$ python -q
>>> import numpy as np
>>> from numpy import linalg as LA
>>> np.set_printoptions(suppress=True, linewidth=140)
>>> tidy = lambda a: np.round(a, 1) + 0
>>> rng = np.random.default_rng(201)
>>> feats = rng.normal(size=(28, 5)) + 10 * np.array([-4, 5, 5, -3, -4])
>>> tidy(feats)
array([[-38.1,  49.4,  47.9, -30.8, -38.3],
       [-39.7,  49.7,  50.2, -29.7, -39. ],
       [-39.9,  51.3,  49.5, -30.1, -40.6],
       [-39.9,  52.1,  48.3, -31.5, -40.7],
       [-38.9,  50.3,  49.1, -29.9, -41.4],
       [-41.2,  49.2,  50.5, -30.3, -39.9],
       [-38.7,  49.6,  51.4, -31. , -37.7],
       [-41.5,  47.9,  50.2, -30.2, -39.2],
       [-39.1,  48.5,  50. , -27.4, -40.4],
       [-38.3,  50.1,  49.7, -31.1, -40.7],
       [-41.6,  51.6,  49.9, -30.7, -39. ],
       [-41. ,  50.6,  50.8, -28.9, -39.5],
       [-38.5,  49.9,  50.8, -28.5, -39.6],
       [-38.9,  47.5,  50.7, -29.3, -40.1],
       [-38.9,  52.2,  50.8, -29. , -40.3],
       [-40.5,  50.1,  48.9, -30. , -39.1],
       [-40.1,  49.8,  49.3, -28.8, -39.9],
       [-39.8,  50.5,  51.2, -30.9, -40.3],
       [-38.7,  49.6,  50.5, -27.3, -41.2],
       [-39.7,  50.8,  51.7, -30. , -41.3],
       [-41.1,  49.8,  48.3, -28. , -41. ],
       [-38.8,  50.5,  50. , -29.7, -41.6],
       [-40.5,  50.4,  50. , -29.7, -39.8],
       [-38.8,  49.2,  50.2, -29. , -40.3],
       [-40.6,  50.8,  50.9, -30.7, -40.9],
       [-39.6,  51. ,  49.3, -30.8, -39.4],
       [-37.2,  49.8,  49.5, -31. , -38.9],
       [-40.3,  48.1,  48.4, -31.5, -40.7]])
>>> idx = feats[:, 3] > np.median(feats[:, 3])
>>> u = feats[idx].mean(axis=0) - feats[~idx].mean(axis=0)
>>> tidy(u)
array([ 0.3, -0.2,  0.5,  1.8, -0.7])
>>> A = np.load("arr.npy")
>>> tidy(A)
array([[-13.3,  10.4,  10.5,   1.8],
       [ 10.2,  -5.2, -13.1,   9.9],
       [-12.2,   7.8,  12.7,  -5.3],
       [ -6. ,   8.7,  -2.4,  16.8],
       [  0.3,   4.2,  -8.2,  17.7],
       [  2.8,   2.2, -10. ,  17. ],
       [ -4.9,   8. ,  -3.6,  17.3],
       [-13.1,   9.5,  11.7,  -1.2],
       [ 13.2,  -9.8, -11.4,   0.4],
       [-13.3,  10.8,   9.8,   3.3],
       [-10.6,  11. ,   3.4,  12.4],
       [-11. ,   6.2,  13.1,  -8.2],
       [-12.4,  11.4,   6.7,   8.5],
       [ -4.7,  -0.5,  11.2, -15.9],
       [  3.8,  -7.2,   4.7, -17.6],
       [ 13.3, -10.3, -10.8,  -1.2],
       [-13.3,  10. ,  11.1,   0.3],
       [ -9.7,   4.6,  13.1, -10.6],
       [ -9.6,   4.5,  13. , -10.9],
       [-13.1,   9.6,  11.6,  -0.9],
       [  1. ,  -5.2,   7.2, -17.9],
       [-12.5,  11.4,   7. ,   8. ],
       [ -7.8,   2.6,  12.6, -13.2],
       [  7.8,  -9.8,   0.4, -15.6],
       [ -4.3,  -0.8,  11. , -16.1],
       [-13.3,  10.3,  10.8,   1.2],
       [ 10. ,  -5. , -13.1,  10.2],
       [ 10.2,  -5.2, -13.1,   9.8],
       [ -6.3,   8.9,  -2.1,  16.6]])
>>> d = LA.norm(A[:, None] - A[None], axis=-1)
>>> d.mean(axis=1).argmax()
np.int64(15)
>>> np.unravel_index(d.round(6).argmax(), d.shape)
(np.int64(15), np.int64(25))
>>> tidy(A @ LA.pinv(A) @ A)
array([[-13.3,  10.4,  10.5,   1.8],
       [ 10.2,  -5.2, -13.1,   9.9],
       [-12.2,   7.8,  12.7,  -5.3],
       [ -6. ,   8.7,  -2.4,  16.8],
       [  0.3,   4.2,  -8.2,  17.7],
       [  2.8,   2.2, -10. ,  17. ],
       [ -4.9,   8. ,  -3.6,  17.3],
       [-13.1,   9.5,  11.7,  -1.2],
       [ 13.2,  -9.8, -11.4,   0.4],
       [-13.3,  10.8,   9.8,   3.3],
       [-10.6,  11. ,   3.4,  12.4],
       [-11. ,   6.2,  13.1,  -8.2],
       [-12.4,  11.4,   6.7,   8.5],
       [ -4.7,  -0.5,  11.2, -15.9],
       [  3.8,  -7.2,   4.7, -17.6],
       [ 13.3, -10.3, -10.8,  -1.2],
       [-13.3,  10. ,  11.1,   0.3],
       [ -9.7,   4.6,  13.1, -10.6],
       [ -9.6,   4.5,  13. , -10.9],
       [-13.1,   9.6,  11.6,  -0.9],
       [  1. ,  -5.2,   7.2, -17.9],
       [-12.5,  11.4,   7. ,   8. ],
       [ -7.8,   2.6,  12.6, -13.2],
       [  7.8,  -9.8,   0.4, -15.6],
       [ -4.3,  -0.8,  11. , -16.1],
       [-13.3,  10.3,  10.8,   1.2],
       [ 10. ,  -5. , -13.1,  10.2],
       [ 10.2,  -5.2, -13.1,   9.8],
       [ -6.3,   8.9,  -2.1,  16.6]])
>>> LA.lstsq(A[:-1].T, A[-1])[2]
np.int32(2)
>>> np.unique(A.round(6), axis=0).shape
(29, 4)
>>> m1 = np.load("run6.npy")
>>> m1
array([[0, 0, 0, 1],
       [0, 0, 1, 0],
       [0, 1, 0, 0],
       [1, 0, 0, 0]])
>>> [round(float(LA.det(m1[:i, :i])), 2) + 0 for i in range(1, 5)]
[0.0, 0.0, 0.0, 1.0]
>>> tidy(LA.eigvalsh(m1).min())
np.float64(-1.0)
>>> vec = np.array([-1, 0, -3, -3])
>>> h1 = np.maximum(m1 @ vec, 0)
>>> m1.T @ h1
array([0, 0, 0, 0])
>>> np.maximum(m1 @ (3 * vec), 0)
array([0, 0, 0, 0])
>>> J = np.load("mat.npy")
>>> J
array([[ 0,  2],
       [ 4, -3]])
>>> idx = rng.permutation(2)
>>> idx
array([1, 0])
>>> M2 = J[idx][:, idx]
>>> np.trace(M2)
np.int64(-3)
>>> tidy(LA.det(M2)), tidy(LA.det(J[idx]))
(np.float64(-8.0), np.float64(8.0))
>>> tidy(np.sort(np.abs(LA.eigvals(M2))))
array([1.7, 4.7])
>>> arr = np.load("case6.npy")
>>> arr
array([[0., 4., 3., 3., 0., 0.],
       [4., 0., 0., 0., 0., 0.],
       [3., 0., 0., 0., 0., 0.],
       [3., 0., 0., 0., 0., 0.],
       [0., 0., 0., 0., 0., 0.],
       [0., 0., 0., 0., 0., 0.]])
>>> U, sigma, VT = LA.svd(arr)
>>> tidy(sigma)
array([5.8, 5.8, 0. , 0. , 0. , 0. ])
>>> M2 = U[:, :2] @ np.diag(sigma[:2]) @ VT[:2]
>>> tidy(LA.norm(arr - M2, 2)), tidy(sigma[2])
(np.float64(0.0), np.float64(0.0))
>>> (LA.matrix_power((arr != 0) + (arr.T != 0) + np.eye(6), 6) > 0).astype(int)
array([[1, 1, 1, 1, 0, 0],
       [1, 1, 1, 1, 0, 0],
       [1, 1, 1, 1, 0, 0],
       [1, 1, 1, 1, 0, 0],
       [0, 0, 0, 0, 1, 0],
       [0, 0, 0, 0, 0, 1]])
>>> np.flatnonzero(LA.matrix_power((arr != 0) + (arr.T != 0) + np.eye(6), 6)[0])
array([0, 1, 2, 3])
>>> tidy(np.sort(LA.eigvals(arr).real))
array([-5.8,  0. ,  0. ,  0. ,  0. ,  5.8])
>>> arr @ arr
array([[34.,  0.,  0.,  0.,  0.,  0.],
       [ 0., 16., 12., 12.,  0.,  0.],
       [ 0., 12.,  9.,  9.,  0.,  0.],
       [ 0., 12.,  9.,  9.,  0.,  0.],
       [ 0.,  0.,  0.,  0.,  0.,  0.],
       [ 0.,  0.,  0.,  0.,  0.,  0.]])
>>> tidy(np.trace(LA.pinv(arr) @ arr))
np.float64(2.0)
>>> np.abs(np.diag(LA.qr(arr)[1])) > 1e-9
array([ True,  True, False, False, False, False])
>>> np.unique(arr.round(6), axis=0).shape
(4, 6)
>>> M = np.loadtxt("sample17.csv", delimiter=",")
>>> M
array([[ 1.1, -0.2,  1.1,  0.4],
       [ 0.8,  1. , -0.7, -0.8],
       [ 0.6,  1. , -0.7,  0.4],
       [-0.3, -0.8, -1.5,  0. ],
       [ 0.5,  1.2,  0.8, -1.1],
       [ 0.3, -2.2, -1.1,  0.9],
       [ 1. , -1. ,  0.4, -1.2],
       [12. , -8. , -2. ,  2. ],
       [ 0.4,  2. ,  0.2, -0.1],
       [ 0.8,  0.5, -0.3, -0.4],
       [-1.5,  0. ,  1. ,  0.2],
       [-1.2, -1.3, -1.1,  0.3],
       [ 0. , -0.1, -0.2, -2.7],
       [-1.6,  1.8, -0.3,  1.3],
       [ 1.3, -1. , -1.2, -0.8],
       [ 0.2,  0.5,  0.8,  0.1],
       [-1.7,  0.8,  2. ,  0.8],
       [ 1. , -0.2,  0.3,  0.2],
       [ 0.4, -1.3,  1.4,  0.5],
       [-2.1, -1.1,  0.2, -0.3],
       [-1.5,  0.5, -0.1,  1. ],
       [-0.4, -1.1, -0.5,  1.1],
       [ 0.5, -0.1,  0. , -0.5],
       [ 0.2,  0.4, -1. ,  0.1],
       [ 0.2,  0.3, -1.3, -2.3],
       [-0.4,  0.3, -0.7, -1.7],
       [ 0.3,  0.5, -1.9, -0.7],
       [ 0. , -1.3,  0.8,  0.3],
       [-1.1, -1. , -1. , -0.2]])
>>> idx = M[:, 0] > np.median(M[:, 0])
>>> u = M[idx].mean(axis=0) - M[~idx].mean(axis=0)
>>> tidy((((M - M.mean(axis=0)) @ u > 0) == idx).mean())
np.float64(0.9)
>>> tidy(u)
array([ 2.2, -0.4, -0.1,  0. ])
>>> idx.astype(int)
array([1, 1, 1, 0, 1, 1, 1, 1, 1, 1, 0, 0, 0, 0, 1, 0, 0, 1, 1, 0, 0, 0, 1, 0, 0, 0, 1, 0, 0])
>>> ((M - M.mean(axis=0)) @ u > 0).astype(int)
array([1, 1, 1, 0, 0, 1, 1, 1, 0, 1, 0, 0, 0, 0, 1, 0, 0, 1, 1, 0, 0, 0, 1, 0, 0, 0, 0, 0, 0])
